$ python -q
>>> import numpy as np
>>> np.set_printoptions(precision=2, suppress=True, linewidth=160, floatmode="fixed")
>>> F = np.load("data.npy")
>>> print(F)
[[3.00 1.00 1.00 1.00 1.00]
 [1.00 3.00 1.00 1.00 1.00]
 [1.00 1.00 3.00 1.00 1.00]
 [1.00 1.00 1.00 3.00 1.00]
 [1.00 1.00 1.00 1.00 3.00]]
>>> O = F.astype(float).copy()
>>> for j in range(5):
...     O[:, j] -= O[:, :j] @ (O[:, :j].T @ O[:, j])
...     O[:, j] /= np.linalg.norm(O[:, j])
... 
>>> print(np.round(O.T @ F, 2) + 0)
[[3.61 2.50 2.50 2.50 2.50]
 [0.00 2.60 1.06 1.06 1.06]
 [0.00 0.00 2.37 0.69 0.69]
 [0.00 0.00 0.00 2.27 0.51]
 [0.00 0.00 0.00 0.00 2.21]]
>>> print(np.round(O.T @ O, 2) + 0)
[[1.00 0.00 0.00 0.00 0.00]
 [0.00 1.00 0.00 0.00 0.00]
 [0.00 0.00 1.00 0.00 0.00]
 [0.00 0.00 0.00 1.00 0.00]
 [0.00 0.00 0.00 0.00 1.00]]
>>> O, R = np.linalg.qr(F)
>>> print(R)
[[-3.61 -2.50 -2.50 -2.50 -2.50]
 [ 0.00 -2.60 -1.06 -1.06 -1.06]
 [ 0.00  0.00 -2.37 -0.69 -0.69]
 [ 0.00  0.00  0.00 -2.27 -0.51]
 [ 0.00  0.00  0.00  0.00  2.21]]
>>> print(round(abs(R[0, 0]), 2), round(float(np.linalg.norm(F[:, 0])), 2))
3.61 3.61
>>> print(np.trace(O @ O.T))
5.0
>>> x0 = np.array([2, 2, 0, 1, 0])
>>> y = F @ x0
>>> print(y)
[9.00 9.00 5.00 7.00 5.00]
>>> print(np.round(np.linalg.solve(F, 5 * y), 2) + 0)
[10.00 10.00  0.00  5.00  0.00]
>>> print(np.round(np.linalg.solve(F, F[:, 3]), 2) + 0)
[0.00 0.00 0.00 1.00 0.00]
>>> P = np.triu(np.array([[-3, 5, 4, -1, -3],
...     [4, -3, -2, -1, -1],
...     [5, 4, -1, 5, -4],
...     [-4, 1, 1, 2, -2],
...     [5, -4, -1, -2, 0]]), 1) + np.eye(5)
>>> Y = P @ F @ np.linalg.inv(P)
>>> print(round(float(np.linalg.det(Y)), 2))
112.0
>>> print(np.linalg.matrix_rank(Y))
5
>>> print(P @ F - F @ P)
[[ 5.00  0.00  3.00  2.00 15.00]
 [-4.00 -9.00 -6.00 -7.00  6.00]
 [ 1.00 -4.00 -1.00 -2.00 11.00]
 [-2.00 -7.00 -4.00 -5.00  8.00]
 [ 0.00 -5.00 -2.00 -3.00 10.00]]
